$ ipython --no-banner

In [1]: import numpy as np

In [2]: np.set_printoptions(precision=2, suppress=True, linewidth=140)

In [3]: def tidy(a):
   ...:     return np.round(a, 2) + 0
   ...: 

In [4]: f = np.array([0, -1, 2, -1, -1, -2, -2])

In [5]: v = np.array([-3, -3, 2, 0, 1, -3, -3, -2, 3, 2])

In [6]: J = f[:, None] + v[None, :]

In [7]: J
Out[7]: 
array([[-3, -3,  2,  0,  1, -3, -3, -2,  3,  2],
       [-4, -4,  1, -1,  0, -4, -4, -3,  2,  1],
       [-1, -1,  4,  2,  3, -1, -1,  0,  5,  4],
       [-4, -4,  1, -1,  0, -4, -4, -3,  2,  1],
       [-4, -4,  1, -1,  0, -4, -4, -3,  2,  1],
       [-5, -5,  0, -2, -1, -5, -5, -4,  1,  0],
       [-5, -5,  0, -2, -1, -5, -5, -4,  1,  0]])

In [8]: # rows 1 and 3 are equal

In [9]: f = np.array([0, 0, 0])

In [10]: np.polyval(f, J[3])
Out[10]: array([0, 0, 0, 0, 0, 0, 0, 0, 0, 0])

In [11]: np.cross(J[3, :3], J[1, :3])
Out[11]: array([0, 0, 0])

In [12]: K = np.loadtxt("sample6.csv", delimiter=",")

In [13]: K
Out[13]: 
array([[-4.,  1., -4.,  2.,  2., -2.,  3.,  1.,  2.,  0.,  0.,  0.],
       [-3.,  4.,  2., -5.,  4., -4., -4.,  0., -4.,  0.,  0.,  0.],
       [-1., -3., -4., -5., -2., -2.,  3.,  5.,  5.,  0.,  0.,  0.],
       [-1.,  4.,  4.,  1.,  1.,  4.,  3., -4.,  1.,  0.,  0.,  0.],
       [ 3.,  3.,  2., -5., -5.,  5., -5.,  4.,  2.,  0.,  0.,  0.],
       [-1.,  1., -5.,  0., -1., -3., -1., -4.,  0.,  0.,  0.,  0.],
       [ 3.,  4.,  3.,  4., -2.,  0.,  0.,  0.,  0.,  0.,  0.,  0.],
       [-3.,  1., -5., -3.,  5., -4.,  3., -3., -4.,  0.,  0.,  0.],
       [ 5., -4., -3.,  3., -4., -3., -5.,  4.,  2.,  0.,  0.,  0.],
       [ 0.,  0.,  0.,  0.,  0.,  0.,  0.,  0.,  0.,  1.,  1., -1.],
       [ 0.,  0.,  0.,  0.,  0.,  0.,  0.,  0.,  0., -2.,  2., -2.],
       [ 0.,  0.,  0.,  0.,  0.,  0.,  0.,  0.,  0.,  1.,  0.,  2.]])

In [14]: # 2 blocks once reordered

In [15]: f = np.array([-3, -3, 3])

In [16]: np.convolve(K[2], f)
Out[16]: array([  3.,  12.,  18.,  18.,   9.,  -3.,  -9., -30., -21.,   0.,  15.,   0.,   0.,   0.])

In [17]: np.polyval(f, K[2])
Out[17]: array([  3., -15., -33., -57.,  -3.,  -3., -33., -87., -87.,   3.,   3.,   3.])

In [18]: np.correlate(K[2], K[11], "full")
Out[18]: 
array([ -2.,  -6.,  -9., -13.,  -8.,  -9.,   4.,   8.,  13.,   5.,   5.,   0.,   0.,   0.,   0.,   0.,   0.,   0.,   0.,   0.,   0.,   0.,
         0.])

In [19]: np.array([np.convolve(row, f, "same") for row in K])
Out[19]: 
array([[  9.,  -3.,   9., -24.,   6.,   3., -18.,   0.,  -3.,   6.,   0.,   0.],
       [ -3., -27.,  21.,   9., -15.,  36.,   0.,   0.,  12., -12.,   0.,   0.],
       [ 12.,  18.,  18.,   9.,  -3.,  -9., -30., -21.,   0.,  15.,   0.,   0.],
       [ -9., -27.,  -3.,   6., -12., -18.,  15.,  18., -15.,   3.,   0.,   0.],
       [-18.,  -6.,  18.,  36., -15., -15.,  18., -33.,   6.,   6.,   0.,   0.],
       [  0.,   9.,  18., -12.,  12.,   9.,   6.,   9., -12.,   0.,   0.,   0.],
       [-21., -12.,  -9.,   3.,  18.,  -6.,   0.,   0.,   0.,   0.,   0.,   0.],
       [  6.,   3.,  27., -21., -12.,  18., -12.,  30.,   3., -12.,   0.,   0.],
       [ -3.,  36., -12.,  -6.,  30.,  12.,  -6., -33.,   6.,   6.,   0.,   0.],
       [  0.,   0.,   0.,   0.,   0.,   0.,   0.,   0.,  -3.,  -6.,   3.,   6.],
       [  0.,   0.,   0.,   0.,   0.,   0.,   0.,   0.,   6.,   0.,  -6.,  12.],
       [  0.,   0.,   0.,   0.,   0.,   0.,   0.,   0.,  -3.,  -3.,  -3.,  -6.]])
